% ipython --no-banner

In [1]: import numpy as np

In [2]: np.set_printoptions(suppress=True, linewidth=200)

In [3]: rng = np.random.default_rng(388067)

In [4]: ang = np.sort(rng.uniform(-2, 2, 25))

In [5]: E = np.c_[ang, ang ** 2, ang ** 3] @ np.array([[0, 3, 2, 2], [3, 1, 3, 0], [0, 0, 1, 2]])

In [6]: E.round(2) + 0
Out[6]: 
array([[ 10.19,  -2.13,   0.24, -16.2 ],
       [ 10.18,  -2.13,   0.25, -16.18],
       [ 10.05,  -2.14,   0.26, -15.92],
       [  8.59,  -2.21,   0.36, -13.07],
       [  7.98,  -2.23,   0.38, -11.94],
       [  6.42,  -2.25,   0.36,  -9.19],
       [  5.42,  -2.23,   0.3 ,  -7.54],
       [  4.06,  -2.14,   0.16,  -5.47],
       [  4.  ,  -2.13,   0.15,  -5.4 ],
       [  2.78,  -1.96,  -0.04,  -3.71],
       [  2.62,  -1.93,  -0.07,  -3.5 ],
       [  2.23,  -1.84,  -0.13,  -3.01],
       [  1.83,  -1.73,  -0.21,  -2.51],
       [  0.84,  -1.31,  -0.37,  -1.35],
       [  0.  ,  -0.11,  -0.07,  -0.07],
       [  0.  ,  -0.1 ,  -0.07,  -0.07],
       [  0.01,   0.19,   0.14,   0.13],
       [  0.02,   0.27,   0.19,   0.17],
       [  0.11,   0.62,   0.5 ,   0.4 ],
       [  1.15,   2.24,   2.62,   1.71],
       [  1.72,   2.85,   3.68,   2.39],
       [  2.  ,   3.12,   4.18,   2.72],
       [  2.84,   3.86,   5.7 ,   3.78],
       [  4.6 ,   5.25,   8.98,   6.28],
       [ 11.07,   9.45,  22.  ,  18.02]])

In [7]: # rank 3

In [8]: U, sig, Vh = np.linalg.svd(E)

In [9]: np.argmax(sig[:-1] / (sig[1:] + 1e-6)) + 1
Out[9]: np.int64(3)

In [10]: sig.round(2) + 0
Out[10]: array([47.12, 32.72,  4.63,  0.  ])

In [11]: M2 = U[:, :3] @ np.diag(sig[:3]) @ Vh[:3]

In [12]: np.linalg.matrix_rank(E, rtol=0.05)
Out[12]: np.int64(3)

In [13]: np.linalg.matrix_rank(M2)
Out[13]: np.int64(3)

In [14]: round(np.abs(E - M2).max(), 2)
Out[14]: np.float64(0.0)

In [15]: np.round(np.linalg.norm(E - M2) / np.linalg.norm(E), 2)
Out[15]: np.float64(0.0)

In [16]: round(float(np.linalg.norm(E - M2, 2)), 2), round(float(sig[3]), 2)
Out[16]: (0.0, 0.0)

In [17]: u = np.array([2, 2, 0, 0]) + 0.5

In [18]: W0 = np.outer(u, u) / (u @ u)

In [19]: W0.round(2)
Out[19]: 
array([[0.48, 0.48, 0.1 , 0.1 ],
       [0.48, 0.48, 0.1 , 0.1 ],
       [0.1 , 0.1 , 0.02, 0.02],
       [0.1 , 0.1 , 0.02, 0.02]])

In [20]: # projection: eigenvalues are 0 or 1

In [21]: u, v = W0[1], W0[2]

In [22]: np.round(u @ u, 2)
Out[22]: np.float64(0.48)

In [23]: round(u @ v, 2)
Out[23]: np.float64(0.1)

In [24]: p = (u @ v) / (u @ u) * u

In [25]: np.round(np.linalg.norm(u + v) ** 2 + np.linalg.norm(u - v) ** 2, 2)
Out[25]: np.float64(1.0)

In [26]: np.round(v - p, 2) + 0
Out[26]: array([0., 0., 0., 0.])

In [27]: np.round(np.linalg.norm(W0, 2) / np.linalg.norm(W0), 2)
Out[27]: np.float64(1.0)

In [28]: np.linalg.matrix_rank(W0, rtol=0.1)
Out[28]: np.int64(1)

In [29]: np.argsort(-np.linalg.norm(W0, axis=0).round(6), kind="stable")[:3]
Out[29]: array([0, 1, 2])

In [30]: w, V = np.linalg.eigvalsh(W0)
ValueError: too many values to unpack (expected 2)


In [31]: w, V = np.linalg.eigh(W0)

In [32]: np.unique(w.round(6) + 0, return_counts=True)[1]
Out[32]: array([3, 1])

In [33]: np.round(V @ np.diag(w) @ V.T, 2)
Out[33]: 
array([[0.48, 0.48, 0.1 , 0.1 ],
       [0.48, 0.48, 0.1 , 0.1 ],
       [0.1 , 0.1 , 0.02, 0.02],
       [0.1 , 0.1 , 0.02, 0.02]])

In [34]: np.round(np.abs(V[:, -1]), 2)
Out[34]: array([0.69, 0.69, 0.14, 0.14])

In [35]: np.abs(V[:, -1]).round(6).argmax()
Out[35]: np.int64(0)

In [36]: U, sig, Vh = np.linalg.svd(W0)

In [37]: np.argmax(sig[:-1] / (sig[1:] + 1e-6)) + 1
Out[37]: np.int64(1)

In [38]: M2 = U[:, :1] @ np.diag(sig[:1]) @ Vh[:1]

In [39]: round(float(np.linalg.norm(W0 - M2, 2)), 2), np.round(sig[1], 2)
Out[39]: (0.0, np.float64(0.0))

In [40]: M2.round(2)
Out[40]: 
array([[0.48, 0.48, 0.1 , 0.1 ],
       [0.48, 0.48, 0.1 , 0.1 ],
       [0.1 , 0.1 , 0.02, 0.02],
       [0.1 , 0.1 , 0.02, 0.02]])

In [41]: w, V = np.linalg.eigh(W0)

In [42]: vec = np.array([0, 5, 5, 3])

In [43]: (np.sign(V[:, -1].round(6)) == np.sign(V[0, -1].round(6))).astype(int)
Out[43]: array([1, 1, 1, 1])

In [44]: np.round(V * np.abs(w) @ V.T, 2)
Out[44]: 
array([[0.48, 0.48, 0.1 , 0.1 ],
       [0.48, 0.48, 0.1 , 0.1 ],
       [0.1 , 0.1 , 0.02, 0.02],
       [0.1 , 0.1 , 0.02, 0.02]])

In [45]: np.round(np.abs(W0).sum(axis=1).max(), 2), np.abs(w).max()
Out[45]: (np.float64(1.15), np.float64(1.0))

In [46]: arr = np.loadtxt("sample2.csv", delimiter=",")

In [47]: arr
Out[47]: 
array([[-2., -1.,  0., -2.],
       [-2., -2., -1.,  0.],
       [ 0., -2., -2., -1.],
       [-1.,  0., -2., -2.]])

In [48]: np.round(np.linalg.det(arr[::-1]), 2)
Out[48]: np.float64(-25.0)

In [49]: np.kron(np.eye(2, dtype=int), arr)
Out[49]: 
array([[-2., -1.,  0., -2., -0., -0.,  0., -0.],
       [-2., -2., -1.,  0., -0., -0., -0.,  0.],
       [ 0., -2., -2., -1.,  0., -0., -0., -0.],
       [-1.,  0., -2., -2., -0.,  0., -0., -0.],
       [-0., -0.,  0., -0., -2., -1.,  0., -2.],
       [-0., -0., -0.,  0., -2., -2., -1.,  0.],
       [ 0., -0., -0., -0.,  0., -2., -2., -1.],
       [-0.,  0., -0., -0., -1.,  0., -2., -2.]])

In [50]: round(np.linalg.eigvals(arr).sum().real, 2)
Out[50]: np.float64(-8.0)

In [51]: np.einsum("ii->", arr)
Out[51]: np.float64(-8.0)

In [52]: hat = np.triu(np.array([[2, -1, 1, 1], [-1, -1, -1, -2], [2, -2, -1, 2], [1, 0, 1, -1]]), 1) + np.eye(4)

In [53]: M2 = hat @ arr @ np.linalg.inv(hat)

In [54]: np.round(np.poly(M2), 2) + 0
Out[54]: array([  1.,   8.,  16.,   0., -25.])

In [55]: np.linalg.matrix_rank(M2)
Out[55]: np.int64(4)

In [56]: hat @ arr - arr @ hat
Out[56]: 
array([[ 1., -2., -2., -3.],
       [ 2.,  0.,  6.,  5.],
       [-2.,  0., -6., -4.],
       [ 0., -1.,  1.,  5.]])

In [57]: labels = rng.permutation(4)

In [58]: labels
Out[58]: array([1, 0, 3, 2])

In [59]: M2 = arr[labels][:, labels]

In [60]: np.trace(M2)
Out[60]: np.float64(-8.0)

In [61]: np.diag(M2)
Out[61]: array([-2., -2., -2., -2.])

In [62]: np.round(np.sort(np.abs(np.linalg.eigvals(M2))), 2)
Out[62]: array([1.  , 2.24, 2.24, 5.  ])

In [63]: np.round(np.linalg.det(M2), 2), round(float(np.linalg.det(arr[labels])), 2)
Out[63]: (np.float64(-25.0), -25.0)

In [64]: M2
Out[64]: 
array([[-2., -2.,  0., -1.],
       [-1., -2., -2.,  0.],
       [ 0., -1., -2., -2.],
       [-2.,  0., -1., -2.]])

In [65]: np.allclose(M2, arr)
Out[65]: False

In [66]: ang = np.sort(rng.uniform(-2, 2, 17))

In [67]: A = np.c_[ang, ang ** 2, ang ** 3] @ np.array([[-2, 0, -1], [0, -3, -3], [5, 4, 4]])

In [68]: A.round(2)
Out[68]: 
array([[-10.14, -15.94, -14.57],
       [ -3.2 ,  -7.28,  -6.26],
       [ -2.11,  -5.73,  -4.81],
       [ -0.08,  -2.39,  -1.73],
       [ -0.28,  -0.05,  -0.2 ],
       [ -0.19,  -0.23,  -0.81],
       [  0.71,   0.04,  -0.73],
       [  1.3 ,   0.26,  -0.58],
       [  1.59,   0.38,  -0.49],
       [  3.09,   1.04,   0.03],
       [  4.63,   1.78,   0.67],
       [ 11.39,   5.35,   3.94],
       [ 12.33,   5.88,   4.43],
       [ 16.94,   8.51,   6.92],
       [ 17.31,   8.72,   7.12],
       [ 25.92,  13.82,  12.02],
       [ 25.95,  13.84,  12.04]])

In [69]: C = A[[14, 8]].astype(float)

In [70]: for _ in range(7):
    ...:     labels = np.linalg.norm(A[:, None] - C, axis=-1).argmin(axis=1)
    ...:     C = np.array([A[labels == j].mean(axis=0) for j in range(2)])
    ...: 

In [71]: labels
Out[71]: array([1, 1, 1, 1, 1, 1, 1, 1, 1, 1, 1, 0, 0, 0, 0, 0, 0])

In [72]: np.round(C[1] - C[0], 2)
Out[72]: array([-18.73, -11.91, -10.42])

In [73]: C.round(2)
Out[73]: 
array([[18.31,  9.36,  7.74],
       [-0.43, -2.56, -2.68]])

In [74]: Xc = (A - A.mean(axis=0)) / A.std(axis=0)

In [75]: np.round(Xc.std(axis=0), 2)
Out[75]: array([1., 1., 1.])

In [76]: np.argwhere(np.abs(Xc) > 2)
Out[76]: 
array([[0, 1],
       [0, 2]])

In [77]: b = np.linalg.lstsq(np.delete(Xc, 0, axis=1), Xc[:, 0])[0]

In [78]: b.round(2)
Out[78]: array([-0.65,  1.61])
